>>> import numpy as np
>>> import numpy.linalg as la
>>> np.set_printoptions(precision=1, suppress=True, linewidth=140)
>>> rd = lambda a: np.round(a, 1) + 0
>>> arr = np.load("a.npy")
>>> arr
array([[ 1,  0,  0,  0,  0,  0],
       [ 1,  1,  0,  0,  0,  0],
       [ 1,  2,  1,  0,  0,  0],
       [ 0,  2,  3,  1,  0,  0],
       [-2,  3, -2, -1,  1,  0],
       [ 1, -2, -2, -3, -3,  1]])
>>> # triangular: eigenvalues sit on the diagonal
>>> rd(la.norm(arr, "nuc"))
np.float64(15.5)
>>> rd(la.norm(arr[5], 1)), rd(la.norm(arr[5], np.inf))
(np.float64(12.0), np.float64(3.0))
>>> rd(la.norm(arr, axis=1))
array([1. , 1.4, 2.4, 3.7, 4.4, 5.3])
>>> rd(la.norm(arr, axis=0))
array([2.8, 4.7, 4.2, 3.3, 3.2, 1. ])
>>> rd(la.norm(arr[5] - arr[4]))
np.float64(7.4)
>>> rd(la.norm(arr) ** 2 / la.norm(arr, 2) ** 2)
np.float64(1.8)
>>> la.norm(arr, axis=1).argmax()
np.int64(5)
>>> M2 = arr[0, 0] * arr[1:] - np.outer(arr[1:, 0], arr[0])
>>> M2
array([[ 0,  1,  0,  0,  0,  0],
       [ 0,  2,  1,  0,  0,  0],
       [ 0,  2,  3,  1,  0,  0],
       [ 0,  3, -2, -1,  1,  0],
       [ 0, -2, -2, -3, -3,  1]])
>>> la.matrix_rank(M2), la.matrix_rank(arr)
(np.int64(5), np.int64(6))
>>> arr[:, 0] / arr[0, 0]
array([ 1.,  1.,  1.,  0., -2.,  1.])
>>> E = np.load("mat.npy")
>>> E
array([[ 0,  0,  0, -2,  0,  2,  0, -2,  2,  0, -1,  1,  0],
       [ 0,  2,  0,  1,  0, -1, -2,  0,  2,  1, -2,  1,  2],
       [ 0,  0, -2, -1,  1,  2, -2, -2, -2,  2, -2,  0, -1],
       [ 0,  0,  0, -1,  1,  1, -1,  1,  1,  1,  0, -2, -1],
       [ 0,  0,  0,  0,  2, -2, -2, -2,  1, -1,  1, -1,  1],
       [ 0,  0,  0,  0,  0, -2,  2,  1,  1,  1,  0, -1,  2],
       [ 0,  0,  0,  0,  0,  0,  0, -1,  2,  0, -1,  2,  1],
       [ 0,  0,  0,  0,  0,  0,  0,  1,  0,  2,  1,  2,  2],
       [ 0,  0,  0,  0,  0,  0,  0,  0, -1, -2, -2,  1, -1],
       [ 0,  0,  0,  0,  0,  0,  0,  0,  0, -1,  1,  2,  2],
       [ 0,  0,  0,  0,  0,  0,  0,  0,  0,  0,  2,  1, -1],
       [ 0,  0,  0,  0,  0,  0,  0,  0,  0,  0,  0,  0, -2],
       [ 0,  0,  0,  0,  0,  0,  0,  0,  0,  0,  0,  0, -1]])
>>> rank = la.matrix_rank(E)
>>> rank
np.int64(12)
>>> ns = la.svd(E)[2][rank:].T
>>> [int(la.matrix_rank(E[:i])) for i in range(1, len(E) + 1)]
[1, 2, 3, 4, 5, 6, 7, 8, 9, 10, 11, 12, 12]
>>> ns.shape
(13, 1)
>>> ns[:, 0] / ns[np.abs(ns[:, 0]).round(6).argmax(), 0]
array([1., 0., 0., 0., 0., 0., 0., 0., 0., 0., 0., 0., 0.])
